$ python -q
>>> import numpy as np
>>> import numpy.linalg as la
>>> np.set_printoptions(precision=1, suppress=True, linewidth=100)
>>> M2 = np.array([[2, -3, -2], [-1, -2, 3], [2, 2, 0]])
>>> X = np.triu(M2)
>>> X
array([[ 2, -3, -2],
       [ 0, -2,  3],
       [ 0,  0,  0]])
>>> la.cond(X) > 100
np.True_
>>> round(la.norm(X, 2) / la.norm(X), 1)
np.float64(0.8)
>>> print(np.argsort(-la.norm(X, axis=0).round(6), kind="stable")[:3])
[1 2 0]
>>> [round(float(x), 1) for x in la.svd(X, compute_uv=False)[:3]]
[4.1, 3.6, 0.0]
>>> Uu, s, Vh = la.svd(X)
>>> np.argmax(s[:-1] / (s[1:] + 1e-6)) + 1
np.int64(2)
>>> M2 = Uu[:, :2] @ np.diag(s[:2]) @ Vh[:2]
>>> round(np.abs(X - M2).max(), 1)
np.float64(0.0)
>>> round(float(la.norm(X - M2) / la.norm(X)), 1)
0.0
>>> Uu, s, Vh = la.svd(X)
>>> vecs = Vh[:(s > 1e-8).sum()]
>>> rng = np.random.default_rng(19544)
>>> vec = X[0] + 2 * X[1] + rng.integers(2) * np.eye(3)[0]
>>> vec
array([ 2., -7.,  4.])
>>> vecs.T @ vecs
array([[ 0.2, -0.4, -0.2],
       [-0.4,  0.8, -0.1],
       [-0.2, -0.1,  0.9]])
>>> np.allclose(vecs.T @ vecs @ vec, vec)
True
>>> data = np.array([[-1, -1, -2, 3, -3, 1, 1],
...     [0, 3, 0, -1, 3, -1, 2],
...     [0, 0, 3, 3, -3, 1, -2],
...     [0, 0, 0, -3, -3, -3, -1],
...     [0, 0, 0, 0, 1, -2, 3],
...     [0, 0, 0, 0, 0, -1, -3],
...     [0, 0, 0, 0, 0, 0, -1]])
>>> vec = np.array([4, 0, 5, 5, 0, 0, 3])
>>> y = data @ vec
>>> b, lr = np.zeros(7), 1 / la.norm(data, 2) ** 2
>>> for i in range(8):
...     b -= lr * data.T @ (data @ b - y)
...     if i % 2 == 0: print(i, round(la.norm(data @ b - y), 1))
... 
0 20.3
2 12.1
4 8.4
6 6.1
>>> b
array([0.3, 0.7, 4.3, 4.2, 0.1, 1. , 2.4])
>>> r0 = np.array([1, 0])
>>> print(np.convolve(data[4], r0))
[ 0  0  0  0  1 -2  3  0]
>>> np.polyval(r0, data[4])
array([ 0,  0,  0,  0,  1, -2,  3])
>>> labels = rng.permutation(7)
>>> M2 = data[:, labels] * rng.choice([-1, 1], 7)
>>> print(M2)
[[ 1  1 -1  3  2 -3 -1]
 [-1  2  3 -1  0  3  0]
 [ 1 -2  0  3 -3 -3  0]
 [-3 -1  0 -3  0 -3  0]
 [-2  3  0  0  0  1  0]
 [-1 -3  0  0  0  0  0]
 [ 0 -1  0  0  0  0  0]]
>>> Uu, _, Vh = la.svd(data.T @ M2)
>>> labels
array([5, 6, 1, 3, 2, 4, 0])
